% python3 -q
>>> import numpy as np
>>> np.set_printoptions(precision=2, suppress=True, linewidth=200)
>>> rnd = lambda a: np.round(a, 2) + 0
>>> X = np.array([[-1, -2, -4], [-1, -2, -4], [2, 1, -1]])
>>> rk = np.linalg.matrix_rank(X)
>>> rk
np.int64(2)
>>> ns = np.linalg.svd(X)[2][rk:].T
>>> np.linalg.matrix_rank(X.T @ X), np.linalg.matrix_rank(X @ X.T)
(np.int64(2), np.int64(2))
>>> ns.shape
(3, 1)
>>> [int(np.linalg.matrix_rank(np.delete(X, i, axis=0))) for i in range(3)]
[2, 2, 1]
>>> [int(np.linalg.matrix_rank(X[:, :j + 1])) for j in range(3)]
[1, 2, 2]
>>> rnd(X @ ns)
array([[0.],
       [0.],
       [0.]])
>>> U, s, Vh = np.linalg.svd(X)
>>> rnd(s)
array([6.48, 2.45, 0.  ])
>>> M2 = U[:, :2] @ np.diag(s[:2]) @ Vh[:2]
>>> np.linalg.matrix_rank(X, rtol=0.05)
np.int64(2)
>>> np.linalg.matrix_rank(M2)
np.int64(2)
>>> np.argsort(-np.linalg.norm(X, axis=0).round(6), kind="stable")[:3]
array([2, 1, 0])
>>> np.linalg.matrix_rank(X, rtol=0.1)
np.int64(2)
>>> np.linalg.cond(X) > 100
np.True_
>>> [round(float(x), 2) for x in np.linalg.svd(X, compute_uv=False)[:3]]
[6.48, 2.45, 0.0]
>>> w1 = np.array([[1, 0, 1], [2, 1, 3], [1, 2, 1]])
>>> c = np.array([0, 2, 2])
>>> hid = np.maximum(X @ w1 + c, 0)
>>> (hid > 0).astype(int)
array([[0, 0, 0],
       [0, 0, 0],
       [1, 1, 1]])
>>> np.linalg.matrix_rank(hid)
np.int64(1)
>>> basis = np.array([[5, -3, 0], [-4, -1, 1], [2, 1, -5]])
>>> hid @ basis
array([[  0,   0,   0],
       [  0,   0,   0],
       [ 23,  -4, -29]])
>>> np.linalg.lstsq(X[:-1].T, X[-1])[2]
np.int32(1)
>>> rnd(np.trace(np.linalg.pinv(X) @ X))
np.float64(2.0)
>>> rnd(X @ np.linalg.pinv(X) @ X)
array([[-1., -2., -4.],
       [-1., -2., -4.],
       [ 2.,  1., -1.]])
>>> np.abs(np.diag(np.linalg.qr(X)[1])) > 1e-9
array([ True,  True, False])
>>> E = np.load("m.npy")
>>> E
array([[ 3.96,  1.  ,  1.2 ],
       [ 6.96,  1.7 , -0.7 ],
       [ 0.48,  0.1 , -0.2 ],
       [ 1.61,  0.4 , -0.2 ],
       [ 2.42,  0.6 ,  1.7 ],
       [ 2.08,  0.5 ,  1.5 ],
       [-1.08, -0.3 , -0.7 ],
       [ 6.49,  1.6 ,  0.5 ],
       [ 0.28,  0.1 ,  0.4 ],
       [ 2.29,  0.6 , -1.  ],
       [ 0.88,  0.2 , -0.8 ],
       [ 0.79,  0.2 , -0.3 ],
       [ 0.43,  0.1 ,  1.4 ],
       [-0.76, -0.2 , -1.2 ],
       [ 2.16,  0.5 ,  0.6 ],
       [ 2.31,  0.6 ,  0.7 ],
       [-8.69, -2.2 ,  1.3 ],
       [ 1.47,  0.4 ,  0.3 ],
       [ 3.58,  0.9 ,  0.  ],
       [ 4.95,  1.2 ,  1.4 ],
       [ 1.37,  0.3 ,  0.1 ],
       [ 0.28,  0.1 , -0.5 ],
       [ 1.28,  0.3 , -1.3 ]])
>>> rng = np.random.default_rng(6297)
>>> M2 = E + rng.integers(-2, 3, (23, 2)) @ rng.integers(-2, 3, (2, 3))
>>> rnd(M2)
array([[ 3.96, -1.  , -0.8 ],
       [ 4.96, -0.3 ,  3.3 ],
       [ 0.48, -3.9 , -4.2 ],
       [ 2.61,  6.4 ,  2.8 ],
       [ 1.42, -5.4 , -1.3 ],
       [ 4.08,  6.5 ,  1.5 ],
       [-3.08, -6.3 , -0.7 ],
       [ 7.49,  1.6 , -2.5 ],
       [ 1.28, -1.9 , -4.6 ],
       [ 0.29, -3.4 ,  1.  ],
       [ 2.88,  6.2 , -0.8 ],
       [ 2.79,  2.2 , -4.3 ],
       [ 2.43,  4.1 , -0.6 ],
       [ 0.24,  5.8 ,  1.8 ],
       [ 3.16,  2.5 , -0.4 ],
       [ 3.31,  4.6 ,  1.7 ],
       [-9.69, -6.2 ,  0.3 ],
       [-0.53, -5.6 ,  0.3 ],
       [ 3.58,  0.9 ,  0.  ],
       [ 2.95, -6.8 , -0.6 ],
       [ 1.37,  0.3 ,  0.1 ],
       [ 0.28,  2.1 ,  1.5 ],
       [ 3.28,  4.3 , -3.3 ]])
>>> np.linalg.matrix_rank(M2 - E, tol=1e-8)
np.int64(2)
>>> rnd(M2 - E)
array([[ 0., -2., -2.],
       [-2., -2.,  4.],
       [ 0., -4., -4.],
       [ 1.,  6.,  3.],
       [-1., -6., -3.],
       [ 2.,  6.,  0.],
       [-2., -6.,  0.],
       [ 1.,  0., -3.],
       [ 1., -2., -5.],
       [-2., -4.,  2.],
       [ 2.,  6.,  0.],
       [ 2.,  2., -4.],
       [ 2.,  4., -2.],
       [ 1.,  6.,  3.],
       [ 1.,  2., -1.],
       [ 1.,  4.,  1.],
       [-1., -4., -1.],
       [-2., -6.,  0.],
       [ 0.,  0.,  0.],
       [-2., -8., -2.],
       [ 0.,  0.,  0.],
       [ 0.,  2.,  2.],
       [ 2.,  4., -2.]])
